$ python3 -q
>>> import numpy as np
>>> np.set_printoptions(suppress=True, linewidth=160)
>>> rd = lambda a: np.round(a, 3) + 0
>>> M = np.load("a.npy")
>>> M
array([[ 0,  0,  0,  0,  0,  0],
       [ 1,  1,  1,  1,  1,  1],
       [-2, -1, -2, -1, -2, -1],
       [ 0,  0,  0,  0,  0,  0],
       [ 1,  1,  1,  1,  1,  1],
       [-2, -1, -2, -1, -2, -1]])
>>> U, sigma, VT = np.linalg.svd(M)
>>> vecs = VT[:(sigma > 1e-8).sum()]
>>> rng = np.random.default_rng(80937)
>>> x0 = M[0] + -3 * M[1] + rng.integers(2) * np.eye(6)[5]
>>> x0
array([-3., -3., -3., -3., -3., -3.])
>>> rd(np.diag(vecs.T @ vecs))
array([0.333, 0.333, 0.333, 0.333, 0.333, 0.333])
>>> T = np.stack([M, -1 * M, M[::-1]])
>>> np.linalg.matrix_rank(T)
array([2, 2, 2])
>>> np.linalg.matrix_rank(T.reshape(3, -1))
np.int64(2)
>>> T.shape
(3, 6, 6)
>>> np.einsum("bij,cij->bc", T, T)
array([[ 42, -42,  12],
       [-42,  42, -12],
       [ 12, -12,  42]])
>>> T.sum(axis=0)
array([[-2, -1, -2, -1, -2, -1],
       [ 1,  1,  1,  1,  1,  1],
       [ 0,  0,  0,  0,  0,  0],
       [-2, -1, -2, -1, -2, -1],
       [ 1,  1,  1,  1,  1,  1],
       [ 0,  0,  0,  0,  0,  0]])
>>> idx = rng.permutation(6)
>>> idx
array([3, 1, 2, 0, 4, 5])
>>> out = M[idx][:, idx]
>>> np.diag(out)
array([ 0,  1, -2,  0,  1, -1])
>>> np.allclose(out, M)
False
>>> np.trace(out)
np.int64(-1)
>>> w1 = np.array([[-3, -1, 2, -1, -5, 0],
...     [-3, 4, 0, 1, -4, -2],
...     [-5, 5, -4, 2, -5, 0],
...     [2, 4, -5, -2, 1, -1],
...     [-3, -3, 1, 0, 3, -1],
...     [3, 2, 5, -1, 0, 0]])
>>> c = np.array([2, 1, 2, 0, 0, -2])
>>> act = np.maximum(M @ w1 + c, 0)
>>> (act > 0).astype(int)
array([[1, 1, 1, 0, 0, 0],
       [0, 1, 1, 0, 0, 0],
       [1, 0, 1, 0, 1, 1],
       [1, 1, 1, 0, 0, 0],
       [0, 1, 1, 0, 0, 0],
       [1, 0, 1, 0, 1, 1]])
>>> np.linalg.matrix_rank(act)
np.int64(3)
>>> rd((act > 0).mean(axis=0))
array([0.667, 0.667, 1.   , 0.   , 0.333, 0.333])
>>> act
array([[ 2,  1,  2,  0,  0,  0],
       [ 0, 12,  1,  0,  0,  0],
       [22,  0,  4,  0, 17,  3],
       [ 2,  1,  2,  0,  0,  0],
       [ 0, 12,  1,  0,  0,  0],
       [22,  0,  4,  0, 17,  3]])
>>> C = np.array([[0, 1], [1, 0], [1, 2], [2, 1], [-3, -3], [-2, -1]])
>>> (act @ C).round(6).argmax(axis=1)
array([1, 0, 1, 1, 0, 1])
>>> act @ C
array([[  3,   6],
       [ 13,   2],
       [-53, -24],
       [  3,   6],
       [ 13,   2],
       [-53, -24]])
>>> rk = np.linalg.matrix_rank(act)
>>> rk
np.int64(3)
>>> ns = np.linalg.svd(act)[2][rk:].T
>>> ns.shape
(6, 3)
>>> f = np.array([-1, -2, 1, -1, -2, -2, -2, -1, -2])
>>> m1 = np.array([np.roll(f, i) for i in range(9)])
>>> m1
array([[-1, -2,  1, -1, -2, -2, -2, -1, -2],
       [-2, -1, -2,  1, -1, -2, -2, -2, -1],
       [-1, -2, -1, -2,  1, -1, -2, -2, -2],
       [-2, -1, -2, -1, -2,  1, -1, -2, -2],
       [-2, -2, -1, -2, -1, -2,  1, -1, -2],
       [-2, -2, -2, -1, -2, -1, -2,  1, -1],
       [-1, -2, -2, -2, -1, -2, -1, -2,  1],
       [ 1, -1, -2, -2, -2, -1, -2, -1, -2],
       [-2,  1, -1, -2, -2, -2, -1, -2, -1]])
>>> out = np.linalg.inv(m1)
>>> np.allclose(out, m1.T)
False
>>> rd(np.linalg.cond(m1))
np.float64(6.928)
